% ipython --no-banner

In [1]: import numpy as np

In [2]: np.set_printoptions(precision=3, suppress=True, linewidth=100)

In [3]: F = np.loadtxt("arr.csv", delimiter=",")

In [4]: F
Out[4]: 
array([[2., 0., 0., 0.],
       [0., 3., 0., 0.],
       [0., 0., 0., 0.],
       [0., 0., 0., 1.]])

In [5]: rng = np.random.default_rng(63635)

In [6]: idx = rng.permutation(4)

In [7]: idx
Out[7]: array([2, 3, 1, 0])

In [8]: other = F[idx][:, idx]

In [9]: np.diag(other)
Out[9]: array([0., 1., 3., 2.])

In [10]: np.allclose(other, F)
Out[10]: False

In [11]: np.round(np.linalg.det(other), 3), np.round(np.linalg.det(F[idx]), 3)
Out[11]: (np.float64(0.0), np.float64(0.0))

In [12]: np.sort(np.abs(np.linalg.eigvals(other)))
Out[12]: array([0., 1., 2., 3.])

In [13]: other
Out[13]: 
array([[0., 0., 0., 0.],
       [0., 1., 0., 0.],
       [0., 0., 3., 0.],
       [0., 0., 0., 2.]])

In [14]: np.linalg.svd(F, compute_uv=False)
Out[14]: array([3., 2., 1., 0.])

In [15]: np.linalg.norm(F, axis=0)
Out[15]: array([2., 3., 0., 1.])

In [16]: F[:, 0] @ F[:, 1]
Out[16]: np.float64(0.0)

In [17]: np.linalg.pinv(F)
Out[17]: 
array([[0.5  , 0.   , 0.   , 0.   ],
       [0.   , 0.333, 0.   , 0.   ],
       [0.   , 0.   , 0.   , 0.   ],
       [0.   , 0.   , 0.   , 1.   ]])

In [18]: F.T @ F
Out[18]: 
array([[4., 0., 0., 0.],
       [0., 9., 0., 0.],
       [0., 0., 0., 0.],
       [0., 0., 0., 1.]])

In [19]: F @ F.T
Out[19]: 
array([[4., 0., 0., 0.],
       [0., 9., 0., 0.],
       [0., 0., 0., 0.],
       [0., 0., 0., 1.]])

In [20]: np.sort(np.linalg.eigvals(F))
Out[20]: array([0., 1., 2., 3.])

In [21]: np.prod(np.diag(F)), np.round(np.linalg.det(F), 3)
Out[21]: (np.float64(0.0), np.float64(0.0))

In [22]: left, s, vt = np.linalg.svd(F)

In [23]: vecs = vt[:(s > 1e-8).sum()]

In [24]: x = F[1] + 2 * F[0] + rng.integers(2) * np.eye(4)[2]

In [25]: x
Out[25]: array([4., 3., 0., 0.])

In [26]: np.allclose(vecs.T @ vecs @ x, x)
Out[26]: True

In [27]: np.linalg.matrix_rank(np.vstack([F, x]))
Out[27]: np.int64(3)

In [28]: arr = np.load("x.npy")

In [29]: arr
Out[29]: 
array([[1.   , 0.5  , 0.25 , 0.125],
       [0.5  , 1.   , 0.5  , 0.25 ],
       [0.25 , 0.5  , 1.   , 0.5  ],
       [0.125, 0.25 , 0.5  , 1.   ]])

In [30]: # equal to its transpose

In [31]: vals, vecs = np.linalg.eigvalsh(arr)
ValueError: too many values to unpack (expected 2)


In [32]: vals, vecs = np.linalg.eigh(arr)

In [33]: np.abs(vecs[:, -1]).round(6).argmax()
Out[33]: np.int64(1)

In [34]: np.linalg.eigvalsh(arr @ arr)
Out[34]: array([0.141, 0.291, 1.   , 4.35 ])

In [35]: np.unique(vals.round(6) + 0, return_counts=True)[1]
Out[35]: array([1, 1, 1, 1])

In [36]: vals
Out[36]: array([0.375, 0.539, 1.   , 2.086])

In [37]: np.round(vecs.T @ arr @ vecs, 3) + 0
Out[37]: 
array([[0.375, 0.   , 0.   , 0.   ],
       [0.   , 0.539, 0.   , 0.   ],
       [0.   , 0.   , 1.   , 0.   ],
       [0.   , 0.   , 0.   , 2.086]])

In [38]: np.linalg.svd(arr, compute_uv=False)
Out[38]: array([2.086, 1.   , 0.539, 0.375])

In [39]: (vals > 1e-8).sum(), (vals < -1e-8).sum()
Out[39]: (np.int64(4), np.int64(0))

In [40]: vals.sum(), np.trace(arr)
Out[40]: (np.float64(4.0), np.float64(4.0))

In [41]: x = np.ones(4)

In [42]: for _ in range(5):
    ...:     x = arr @ x
    ...:     x /= np.linalg.norm(x)
    ...:     print(round(x @ arr @ x, 3))
    ...: 
2.084
2.085
2.086
2.086
2.086

In [43]: x
Out[43]: array([0.435, 0.557, 0.557, 0.435])

In [44]: round(np.linalg.eigvalsh(arr)[-1], 3)
Out[44]: np.float64(2.086)

In [45]: gram = arr.T @ arr

In [46]: np.linalg.svd(arr, compute_uv=False) ** 2
Out[46]: array([4.35 , 1.   , 0.291, 0.141])

In [47]: (arr @ arr.T).shape
Out[47]: (4, 4)

In [48]: np.linalg.matrix_rank(gram)
Out[48]: np.int64(4)

In [49]: gram
Out[49]: 
array([[1.328, 1.156, 0.812, 0.5  ],
       [1.156, 1.562, 1.25 , 0.812],
       [0.812, 1.25 , 1.562, 1.156],
       [0.5  , 0.812, 1.156, 1.328]])

In [50]: np.diag(gram)
Out[50]: array([1.328, 1.562, 1.562, 1.328])

In [51]: np.linalg.eigvalsh(gram)[::-1]
Out[51]: array([4.35 , 1.   , 0.291, 0.141])

In [52]: Q, vecs = np.linalg.qr(arr[:, :1])[0], np.linalg.qr(arr[:, 1:])[0]

In [53]: s = np.linalg.svd(Q.T @ vecs, compute_uv=False)

In [54]: s
Out[54]: array([0.813])

In [55]: (s > 0.9).sum()
Out[55]: np.int64(0)

In [56]: np.degrees(np.arccos(s.clip(0, 1)))
Out[56]: array([35.597])

In [57]: mat = rng.normal(size=(16, 3))

In [58]: mat = 20 * mat / np.linalg.norm(mat, axis=1, keepdims=True)

In [59]: mat
Out[59]: 
array([[ -2.18 ,  19.246,   4.983],
       [ -3.981, -19.504,  -1.933],
       [-11.424,  16.176,  -2.798],
       [ -1.039,   1.617, -19.907],
       [-14.089,  14.195,  -0.106],
       [ -6.178,   2.463,  18.862],
       [  7.899,  -7.728, -16.67 ],
       [-13.032, -12.346,  -8.818],
       [-18.896,  -4.577,  -4.691],
       [-17.957,   1.822,   8.615],
       [-18.389,  -6.527,   4.386],
       [ 10.46 , -13.882,  -9.893],
       [ -8.207, -15.877,  -8.975],
       [ -2.258,  11.915,  15.904],
       [  9.316,  12.951,  12.061],
       [-15.195, -10.517,  -7.649]])

In [60]: Xc = mat - mat.mean(axis=0)

In [61]: vecs = np.linalg.svd(Xc)[2][:2]

In [62]: other = Xc - Xc @ vecs.T @ vecs

In [63]: np.diag(vecs.T @ vecs)
Out[63]: array([0.866, 0.672, 0.462])

In [64]: np.round(np.linalg.norm(other) / np.linalg.norm(Xc), 3)
Out[64]: np.float64(0.414)

In [65]: np.unravel_index(np.abs(mat).argmax(), mat.shape)
Out[65]: (np.int64(3), np.int64(2))

In [66]: np.count_nonzero(mat)
Out[66]: np.int64(48)

In [67]: round(np.linalg.norm(mat), 3)
Out[67]: np.float64(80.0)

In [68]: np.linalg.svd(mat, compute_uv=False)
Out[68]: array([56.703, 46.388, 32.138])

In [69]: mat.shape
Out[69]: (16, 3)

In [70]: mat.sum(axis=0)
Out[70]: array([-105.151,  -10.574,  -16.63 ])

In [71]: mat[16]
IndexError: index 16 is out of bounds for axis 0 with size 16
